>>> import numpy as np
>>> np.set_printoptions(precision=1, suppress=True, linewidth=160)
>>> A = np.load("run10.npy")
>>> A
array([[-2, -3, -1],
       [-2, -3, -1],
       [-2, -1, -2],
       [ 0,  0,  0],
       [ 0,  0,  0],
       [-2, -3, -1],
       [-5, -4, -3],
       [ 0,  0,  0],
       [ 0,  0,  0],
       [-2, -3, -1],
       [-3, -3, -1],
       [-3, -3, -1],
       [ 0,  0,  0],
       [-7, -7, -4],
       [-3, -3, -1]])
>>> # row 1 repeats row 0
>>> vec = np.array([3, 0, 2])
>>> rhs = A @ vec
>>> coef, lr = np.zeros(3), 1 / np.linalg.norm(A, 2) ** 2
>>> for i in range(30):
...     coef -= lr * A.T @ (A @ coef - rhs)
...     if i % 10 == 0: print(i, round(np.linalg.norm(A @ coef - rhs), 1))
... 
0 5.2
10 4.3
20 3.6
>>> round(np.linalg.cond(A), 1)
np.float64(17.5)
>>> P = A @ np.linalg.solve(A.T @ A, A.T)
>>> np.diag(P)
array([0.2, 0.2, 0.5, 0. , 0. , 0.2, 0.4, 0. , 0. , 0.2, 0.3, 0.3, 0. , 0.5, 0.3])
>>> np.allclose(P @ P, P)
True
>>> round(float(np.trace(P)), 1)
3.0
>>> Xs = A - A.mean(axis=0)
>>> U, sig, Vt = np.linalg.svd(Xs, full_matrices=False)
>>> round(float((sig ** 2).sum() ** 2 / (sig ** 4).sum()), 1)
1.1
>>> (np.sign(U[:, 0]) == np.sign(U[0, 0])).astype(int)
array([1, 1, 0, 0, 0, 1, 1, 0, 0, 1, 1, 1, 0, 1, 1])
>>> sig
array([11.2,  2.2,  1. ])
>>> np.abs(Vt[0]).argmax()
np.int64(0)
>>> np.round(Xs.mean(axis=0), 1) + 0
array([0., 0., 0.])
>>> data = np.loadtxt("x.csv", delimiter=",")
>>> data
array([[-0.2,  0.9, -0.4],
       [-0.1, -0.4, -0.9],
       [-1. , -0.2,  0.2]])
>>> # orthonormal columns
>>> P = np.triu(np.array([[2, 1, 2], [0, 0, 1], [2, 1, 0]]), 1) + np.eye(3)
>>> B = P @ data @ np.linalg.inv(P)
>>> np.round(P @ data - data @ P, 1) + 0
array([[-2. , -0.5, -0.9],
       [-1. ,  0. ,  0.9],
       [ 0. ,  1. ,  2.1]])
>>> np.poly(B)
array([ 1. ,  0.5, -0.5, -1. ])
>>> B
array([[-2.3,  2.4,  1.3],
       [-1.1,  0.5,  1. ],
       [-1. ,  0.8,  1.3]])
>>> np.linalg.matrix_rank(B)
np.int64(3)
>>> rng = np.random.default_rng(21)
>>> lab = rng.permutation(3)
>>> B = data[:, lab] * rng.choice([-1, 1], 3)
>>> B
array([[-0.9, -0.2,  0.4],
       [ 0.4, -0.1,  0.9],
       [ 0.2, -1. , -0.2]])
>>> U, _, Vt = np.linalg.svd(data.T @ B)
>>> np.round(np.linalg.lstsq(data, B)[0], 1) + 0
array([[ 0.,  1.,  0.],
       [-1.,  0.,  0.],
       [ 0.,  0., -1.]])
>>> np.linalg.svd(B, compute_uv=False)
array([1., 1., 1.])
>>> np.round(B @ B.T, 1) + 0
array([[1., 0., 0.],
       [0., 1., 0.],
       [0., 0., 1.]])
>>> round(float(B[:, 2] @ B[:, 1]), 1)
-0.0
>>> np.linalg.pinv(B)
array([[-0.9,  0.4,  0.2],
       [-0.2, -0.1, -1. ],
       [ 0.4,  0.9, -0.2]])
>>> B = data / np.linalg.norm(data, axis=1, keepdims=True)
>>> C2 = B @ B.T
>>> (C2 - 2 * np.eye(3)).round(6).argmax(axis=1)
array([1, 0, 0])
>>> np.linalg.norm(B, axis=1)
array([1., 1., 1.])
>>> C2[0].round(1) + 0
array([1., 0., 0.])
>>> np.round(np.degrees(np.arccos(np.clip(C2[0, 1], -1, 1))), 1)
np.float64(90.0)
>>> E = np.loadtxt("w.csv", delimiter=",")
>>> E.round(1) + 0
array([[0.9, 0. , 0.2],
       [0. , 0. , 0. ],
       [0.2, 0. , 0.1]])
>>> # symmetric, so the eigenvalues are real
>>> round(float(np.linalg.det(data.T)), 1)
1.0
>>> round(np.einsum("ij,ji->", data, data), 1)
np.float64(1.2)
>>> np.round(np.einsum("ii->", data), 1)
np.float64(-0.5)
>>> np.round(np.linalg.det(data[::-1]), 1)
np.float64(-1.0)
>>> round(np.linalg.eigvals(data).sum().real, 1)
np.float64(-0.5)
>>> U, sig, Vt = np.linalg.svd(E)
>>> sig.round(1) + 0
array([1., 0., 0.])
>>> np.argmax(sig[:-1] / (sig[1:] + 1e-6)) + 1
np.int64(1)
>>> B = U[:, :1] @ np.diag(sig[:1]) @ Vt[:1]
>>> round(np.linalg.norm(E - B) / np.linalg.norm(E), 1)
np.float64(0.0)
>>> np.linalg.matrix_rank(B)
np.int64(1)
>>> round(float(np.abs(E - B).max()), 1)
0.0
>>> M = np.load("data.npy")
>>> M.round(1) + 0
array([[ 0. ,  9. ,  5.1, -6.9,  6.1],
       [-0.2,  9.1,  5. , -7. ,  6. ],
       [-0.1,  9.2,  5.1, -7.1,  5.9],
       [ 8. ,  5.1, -6.7,  8.9, -7. ],
       [ 8. ,  4.8, -6.9,  9. , -6.8],
       [ 7.8,  4.9, -7. ,  9.1, -7. ],
       [-9. , -1. ,  8.1,  3. , -4.9],
       [-9. , -1. ,  8. ,  3. , -4.9],
       [-9.1, -1. ,  7.9,  2.9, -4.9]])
>>> U, sig, Vt = np.linalg.svd(M)
>>> np.argmax(sig[:-1] / (sig[1:] + 1e-6)) + 1
np.int64(3)
>>> B = U[:, :3] @ np.diag(sig[:3]) @ Vt[:3]
>>> np.round(np.abs(M - B).max(), 1)
np.float64(0.1)
>>> B
array([[-0.1,  9. ,  5. , -6.9,  6. ],
       [-0.2,  9. ,  5.1, -7. ,  6. ],
       [-0.1,  9.2,  5.1, -7. ,  6. ],
       [ 7.9,  5.1, -6.8,  8.9, -6.9],
       [ 8. ,  4.8, -7. ,  8.9, -6.9],
       [ 7.9,  4.9, -6.9,  9.1, -7. ],
       [-9. , -1. ,  8.1,  2.9, -4.9],
       [-9. , -1. ,  8. ,  3. , -4.9],
       [-9. , -1. ,  8. ,  3. , -4.9]])
>>> np.round(np.linalg.norm(M - B, 2), 1), round(sig[3], 1)
(np.float64(0.3), np.float64(0.3))
>>> round(float(np.linalg.norm(M - B) / np.linalg.norm(M)), 1)
0.0
>>> B = np.c_[M[:, :3] @ np.array([[-3, 2, 2], [2, -1, 0], [-2, 5, 3]]), np.array([-7, 0, -8, -8, -7, -2, -6, 9, 2])]
>>> B
array([[  7.7,  16.6,  15.3,  -7. ],
       [  8.8,  15.6,  14.6,   0. ],
       [  8.5,  16. ,  15.1,  -8. ],
       [ -0.4, -22.7,  -4.2,  -8. ],
       [ -0.6, -23.5,  -4.7,  -7. ],
       [  0.3, -24.2,  -5.3,  -2. ],
       [  8.7,  23.6,   6.4,  -6. ],
       [  9. ,  22.9,   6. ,   9. ],
       [  9.4,  22.5,   5.6,   2. ]])
>>> np.round(np.linalg.lstsq(M, B[:, 0])[0], 1) + 0
array([-3.,  2., -2.,  0.,  0.])
>>> np.linalg.norm(np.linalg.qr(M)[0].T @ B, axis=0) ** 2 / ((B ** 2).sum(axis=0) + 1e-12)
array([1. , 1. , 1. , 0.7])
>>> round(float(np.linalg.norm(M[7] - M[1])), 1)
20.1
>>> round(float(np.linalg.norm(M[7], 1)), 1), round(float(np.linalg.norm(M[7], np.inf)), 1)
(25.9, 9.0)
>>> round(float(np.linalg.norm(M, 1)), 1), round(np.linalg.norm(M, np.inf), 1)
(59.9, np.float64(35.8))
>>> vec = np.array([-1, 1, 0, 1, 3])
>>> rhs = M @ vec
>>> np.round(np.linalg.solve(M.T @ M, M.T @ rhs), 1) + 0
array([-1.,  1.,  0.,  1.,  3.])
>>> rhs = rhs + 0.3 * rng.normal(size=9)
>>> rhs
array([ 20.8,  20.5,  19.6, -15.2, -14.9, -14.9,  -3.6,  -3.7,  -3.6])
>>> coef, *_ = np.linalg.lstsq(M, rhs)
>>> coef
array([-0.9,  0.9,  0.4,  2. ,  4. ])
>>> np.round(M.T @ (rhs - M @ coef), 1) + 0
array([0., 0., 0., 0., 0.])
>>> [round(float(np.linalg.norm(np.linalg.solve(M.T @ M + lam * np.eye(5), M.T @ rhs))), 2) for lam in (0, 1, 10, 100)]
[4.71, 1.54, 1.51, 1.36]
>>> vec = np.array([-3, 1, -1])
>>> h = np.maximum(A @ vec, 0)
>>> np.maximum(A @ (3 * vec), 0)
array([12, 12, 21,  0,  0, 12, 42,  0,  0, 12, 21, 21,  0, 54, 21])
>>> np.flatnonzero(h > 1e-9)
array([ 0,  1,  2,  5,  6,  9, 10, 11, 13, 14])
>>> np.tanh(A @ vec)
array([1., 1., 1., 0., 0., 1., 1., 0., 0., 1., 1., 1., 0., 1., 1.])
>>> W0 = np.loadtxt("out13.csv", delimiter=",")
>>> W0
array([[-1.3,  1.5],
       [ 1.5,  1.3]])
>>> vals, evecs = np.linalg.eig(W0)
>>> np.round(np.prod(vals), 1)
np.float64(-3.9)
>>> vals
array([-2.,  2.])
>>> np.sort(np.linalg.eigvals(W0.T))
array([-2.,  2.])
>>> B = np.array([[3, 0, 0], [1, 2, 0], [2, 1, 5]])
>>> X = B - B.T
>>> X
array([[ 0, -1, -2],
       [ 1,  0, -1],
       [ 2,  1,  0]])
>>> # null space of dimension 1
>>> P = np.triu(np.array([[0, 3, -4], [-8, -7, -3], [8, -6, -2]]), 1) + np.eye(3)
>>> B = P @ X @ np.linalg.inv(P)
>>> P @ X - X @ P
array([[-5., -4., -6.],
       [-6., -6.,  4.],
       [ 0., -6., 11.]])
>>> B
array([[-5., 10.,  5.],
       [-5., 12., 15.],
       [ 2., -5., -7.]])
>>> np.trace(B), np.trace(X)
(np.float64(0.0), np.int64(0))
>>> np.linalg.matrix_rank(B)
np.int64(2)
>>> np.round(np.linalg.det(B), 1)
np.float64(0.0)
